$ ipython --no-banner

In [1]: import numpy as np

In [2]: np.set_printoptions(precision=2, suppress=True, linewidth=160)

In [3]: rd = lambda a: np.round(a, 2) + 0

In [4]: K = np.load("dump.npy")

In [5]: K
Out[5]: 
array([[2, 5, 5, 1, 3, 4, 5, 4, 0, 4, 4, 3, 3],
       [1, 4, 1, 2, 0, 2, 5, 3, 1, 4, 2, 0, 5],
       [1, 3, 2, 1, 3, 0, 2, 0, 3, 5, 0, 5, 3],
       [2, 0, 5, 5, 2, 3, 4, 3, 4, 5, 1, 3, 3],
       [4, 5, 5, 2, 2, 5, 2, 4, 4, 2, 5, 0, 0],
       [2, 2, 1, 1, 5, 0, 3, 4, 0, 0, 2, 2, 2],
       [0, 1, 4, 0, 4, 5, 4, 3, 5, 1, 0, 1, 0],
       [3, 5, 4, 4, 2, 1, 1, 0, 5, 3, 2, 4, 2],
       [4, 1, 4, 3, 0, 5, 5, 2, 4, 1, 2, 0, 4],
       [5, 0, 3, 2, 0, 2, 1, 2, 4, 5, 4, 2, 4],
       [2, 1, 2, 1, 2, 1, 0, 3, 2, 2, 2, 4, 0],
       [0, 0, 1, 0, 3, 3, 1, 0, 1, 3, 3, 1, 1]])

In [6]: out = K / np.linalg.norm(K, axis=1)
ValueError: operands could not be broadcast together with shapes (12,13) (12,) 


In [7]: out = K / np.linalg.norm(K, axis=1, keepdims=True)

In [8]: G = out @ out.T

In [9]: (G - 2 * np.eye(12)).round(6).argmax(axis=1)
Out[9]: array([1, 0, 7, 8, 0, 0, 4, 2, 3, 3, 7, 0])

In [10]: np.argwhere(np.triu(np.abs(G) > 0.95, 1))
Out[10]: array([], shape=(0, 2), dtype=int64)

In [11]: F = np.load("case15.npy")

In [12]: F
Out[12]: 
array([[  4.72,  -5.42,  -3.03,   0.44,   1.62,  -2.6 ,  -2.29,  -0.24],
       [  1.65,   3.8 ,  -3.41,  -1.03,   0.08,  -2.8 ,  -3.72,   8.5 ],
       [ -3.23,  -5.95,   2.49,  -4.41,   1.44,   7.33,   5.23,   0.68],
       [  4.03,   1.35,  -2.44,   9.97,  -1.66,  -5.39,   2.28,   2.08],
       [  6.53,   3.42,  -3.34,  -1.81,   3.64,  -4.4 ,  -1.5 ,  -2.67],
       [ -3.03,   2.03,  -3.13,   1.74,   4.4 ,   5.69,  -2.56,  -2.38],
       [ -3.29,   1.91,   2.1 ,   0.32,  -0.62,  -4.65,   2.1 ,  -2.18],
       [ -5.62,   1.8 ,  -5.08,  -4.94,  -6.16,  -1.23,  -1.77,  -0.59],
       [ -6.26,  -0.53,  -0.18,  -3.27,   6.32,  -4.98,  -3.51,   1.24],
       [ -2.87,   3.75,  -2.12,   1.4 ,  -4.47,   4.49,  -3.16,   3.76],
       [  3.38,  -4.27,  -0.69,  -2.45,   2.59,  -1.01,   2.54,   5.6 ],
       [  3.39,   9.24,  -3.52,  -2.01,   7.98,   0.38,   5.76,  -0.1 ],
       [  5.88,  -1.57,  -2.58,  -3.93,   4.46,  -2.2 ,  -0.78,  -3.95],
       [ -5.31,  -3.77, -11.03,  -1.54,   1.52,  -1.6 ,   4.04,  -3.94]])

In [13]: O, r_ = np.linalg.qr(F)

In [14]: rd(np.trace(O @ O.T))
Out[14]: np.float64(8.0)

In [15]: theta = np.radians(180)

In [16]: r_ = np.eye(8)

In [17]: r_[3, 3] = r_[2, 2] = np.cos(theta)

In [18]: r_[3, 2], r_[2, 3] = -np.sin(theta), np.sin(theta)

In [19]: rd(r_)
Out[19]: 
array([[ 1.,  0.,  0.,  0.,  0.,  0.,  0.,  0.],
       [ 0.,  1.,  0.,  0.,  0.,  0.,  0.,  0.],
       [ 0.,  0., -1.,  0.,  0.,  0.,  0.,  0.],
       [ 0.,  0.,  0., -1.,  0.,  0.,  0.,  0.],
       [ 0.,  0.,  0.,  0.,  1.,  0.,  0.,  0.],
       [ 0.,  0.,  0.,  0.,  0.,  1.,  0.,  0.],
       [ 0.,  0.,  0.,  0.,  0.,  0.,  1.,  0.],
       [ 0.,  0.,  0.,  0.,  0.,  0.,  0.,  1.]])

In [20]: out = F @ r_.T

In [21]: rd(np.linalg.det(r_)), np.trace(r_)
Out[21]: (np.float64(1.0), np.float64(4.0))

In [22]: np.allclose(np.linalg.norm(F, axis=1), np.linalg.norm(out, axis=1))
Out[22]: True

In [23]: np.abs(out - F).max(axis=0)
Out[23]: array([ 0.  ,  0.  , 22.06, 19.94,  0.  ,  0.  ,  0.  ,  0.  ])
